$ python -q
>>> import numpy as np
>>> np.set_printoptions(suppress=True, linewidth=140)
>>> rd = lambda a: np.round(a, 3) + 0
>>> mat = np.load("m.npy")
>>> print(mat)
[[ 0 -3 -6]
 [ 3  0  1]
 [ 6 -1  0]]
>>> left, sv, vt = np.linalg.svd(mat)
>>> V = vt[:(sv > 1e-8).sum()]
>>> rng = np.random.default_rng(53)
>>> vec = mat[0] + 4 * mat[2] + rng.integers(2) * np.eye(3)[2]
>>> print(vec)
[24. -7. -5.]
>>> print(rd(np.diag(V.T @ V)))
[0.978 0.217 0.804]
>>> print(rd(V.T @ V))
[[ 0.978 -0.13   0.065]
 [-0.13   0.217  0.391]
 [ 0.065  0.391  0.804]]
>>> arr = np.load("mat.npy")
>>> print(arr)
[[-3 -3 -6 -6]
 [-3 -3 -6 -6]
 [ 1  1  2  2]]
>>> Y = np.array([[1, 1], [3, -5]])
>>> basis = np.kron(Y, arr)
>>> print(rd(np.linalg.norm(basis, 2)), rd(np.linalg.norm(Y, 2) * np.linalg.norm(arr, 2)))
80.521 80.521
>>> print(np.linalg.matrix_rank(basis))
2
>>> left, sv, vt = np.linalg.svd(arr)
>>> V = vt[:(sv > 1e-8).sum()]
>>> vec = arr[1] + -1 * arr[0] + rng.integers(2) * np.eye(4)[2]
>>> print(vec)
[0. 0. 0. 0.]
>>> print(rd(np.linalg.norm(vec - V.T @ V @ vec)))
0.0
>>> G = arr.T @ arr
>>> print(rd(np.linalg.svd(arr, compute_uv=False) ** 2))
[190.   0.   0.]
>>> print(np.diag(G))
[19 19 76 76]
>>> print((arr @ arr.T).shape)
(3, 3)
>>> X = np.load("run10.npy")
>>> print(X)
[[ 0.2    0.1    1.2    0.7  ]
 [-0.15  -0.241  1.281 -1.193]
 [-0.4   -0.3    1.3   -1.3  ]]
>>> W = np.array([[3, -1, -5, 6, -2],
...     [0, 0, 6, 5, 8],
...     [-4, -6, -7, 1, -2],
...     [7, 5, -4, -3, 7]])
>>> c = np.array([0, 2, 0, 0, 2])
>>> hid = np.maximum(X @ W + c, 0)
>>> print(rd((hid > 0).mean(axis=0)))
[0.333 0.    0.    1.    0.333]
>>> print(rd(hid))
[[0.7   0.    0.    0.8   4.9  ]
 [0.    0.    0.    2.755 0.   ]
 [0.    0.    0.    1.3   0.   ]]
>>> basis = np.array([[0, 2, 0], [2, -1, 0], [2, -1, -3], [-1, 3, -2], [3, -1, -2]])
>>> print((hid @ basis).round(6).argmax(axis=1))
[0 1 1]
>>> print(rd(hid @ basis))
[[ 13.9    -1.1   -11.4  ]
 [ -2.755   8.265  -5.51 ]
 [ -1.3     3.9    -2.6  ]]
